% ipython --no-banner

In [1]: import numpy as np

In [2]: np.set_printoptions(precision=2, suppress=True, linewidth=140, sign=" ")

In [3]: Y = np.array([[0, 3, 1, 0, 0, 0, 1],
   ...:     [2, 3, 2, 3, 2, 2, 1],
   ...:     [0, 2, 1, 3, 2, 1, 1],
   ...:     [3, 3, 1, 2, 1, 3, 2],
   ...:     [3, 3, 1, 3, 3, 2, 3],
   ...:     [3, 0, 0, 0, 1, 1, 1],
   ...:     [3, 3, 0, 3, 0, 2, 1]])

In [4]: W0 = Y - Y.T

In [5]: W0
Out[5]: 
array([[ 0,  1,  1, -3, -3, -3, -2],
       [-1,  0,  0,  0, -1,  2, -2],
       [-1,  0,  0,  2,  1,  1,  1],
       [ 3,  0, -2,  0, -2,  3, -1],
       [ 3,  1, -1,  2,  0,  1,  3],
       [ 3, -2, -1, -3, -1,  0, -1],
       [ 2,  2, -1,  1, -3,  1,  0]])

In [6]: left, sv, Vt = np.linalg.svd(W0)

In [7]: sv.round(2) + 0
Out[7]: array([ 7.44,  7.44,  4.29,  4.29,  0.43,  0.43,  0.  ])

In [8]: print(np.argmax(sv[:-1] / (sv[1:] + 1e-6)) + 1)
6

In [9]: Y = left[:, :6] @ np.diag(sv[:6]) @ Vt[:6]

In [10]: round(np.linalg.norm(W0 - Y, 2), 2), np.round(sv[6], 2)
Out[10]: (np.float64(0.0), np.float64(0.0))

In [11]: round(np.abs(W0 - Y).max(), 2)
Out[11]: np.float64(0.0)

In [12]: rk = np.linalg.matrix_rank(W0)

In [13]: rk
Out[13]: np.int64(6)

In [14]: ns = np.linalg.svd(W0)[2][rk:].T

In [15]: np.linalg.matrix_rank(W0.T @ W0), np.linalg.matrix_rank(W0 @ W0.T)
Out[15]: (np.int64(6), np.int64(6))

In [16]: print([int(np.linalg.matrix_rank(W0[:, :j + 1])) for j in range(7)])
[1, 2, 3, 4, 5, 6, 6]

In [17]: ns @ ns.T
Out[17]: 
array([[ 0.19, -0.06,  0.19,  0.22,  0.06, -0.1 , -0.22],
       [-0.06,  0.02, -0.06, -0.07, -0.02,  0.03,  0.07],
       [ 0.19, -0.06,  0.19,  0.22,  0.06, -0.1 , -0.22],
       [ 0.22, -0.07,  0.22,  0.26,  0.07, -0.11, -0.26],
       [ 0.06, -0.02,  0.06,  0.07,  0.02, -0.03, -0.07],
       [-0.1 ,  0.03, -0.1 , -0.11, -0.03,  0.05,  0.11],
       [-0.22,  0.07, -0.22, -0.26, -0.07,  0.11,  0.26]])

In [18]: [int(np.linalg.matrix_rank(np.delete(W0, i, axis=0))) for i in range(7)]
Out[18]: [6, 6, 6, 6, 6, 6, 6]

In [19]: left, sv, Vt = np.linalg.svd(W0)

In [20]: evecs = Vt[:(sv > 1e-8).sum()]

In [21]: rng = np.random.default_rng(486680)

In [22]: x0 = W0[4] + 5 * W0[2] + rng.integers(2) * np.eye(7)[0]

In [23]: x0
Out[23]: array([-1.,  1., -1., 12.,  5.,  6.,  8.])

In [24]: np.diag(evecs.T @ evecs)
Out[24]: array([ 0.81,  0.98,  0.81,  0.74,  0.98,  0.95,  0.74])

In [25]: round(float(np.linalg.norm(x0 - evecs.T @ evecs @ x0)), 2)
Out[25]: 0.44

In [26]: np.allclose(evecs.T @ evecs @ x0, x0)
Out[26]: False

In [27]: np.allclose(W0, W0.T)
Out[27]: False

In [28]: (W0 - W0.T) / 2
Out[28]: 
array([[ 0.,  1.,  1., -3., -3., -3., -2.],
       [-1.,  0.,  0.,  0., -1.,  2., -2.],
       [-1.,  0.,  0.,  2.,  1.,  1.,  1.],
       [ 3.,  0., -2.,  0., -2.,  3., -1.],
       [ 3.,  1., -1.,  2.,  0.,  1.,  3.],
       [ 3., -2., -1., -3., -1.,  0., -1.],
       [ 2.,  2., -1.,  1., -3.,  1.,  0.]])

In [29]: assert W0 == W0.T
Traceback (most recent call last):
  Cell In[29], line 1
    assert W0 == W0.T
ValueError: The truth value of an array with more than one element is ambiguous. Use a.any() or a.all()


In [30]: W0 @ W0
Out[30]: 
array([[-33,  -1,  14,   3,  15, -11,  -4],
       [ -1, -10,   0,  -7,   7,   0,  -3],
       [ 14,   0,  -8,   3,  -5,  11,   2],
       [  3,  -7,   3, -27, -11, -14, -17],
       [ 15,   7,  -5, -11, -25,   1, -12],
       [-11,   0,  11, -14,   1, -25,  -3],
       [ -4,  -3,   2, -17, -12,  -3, -20]])
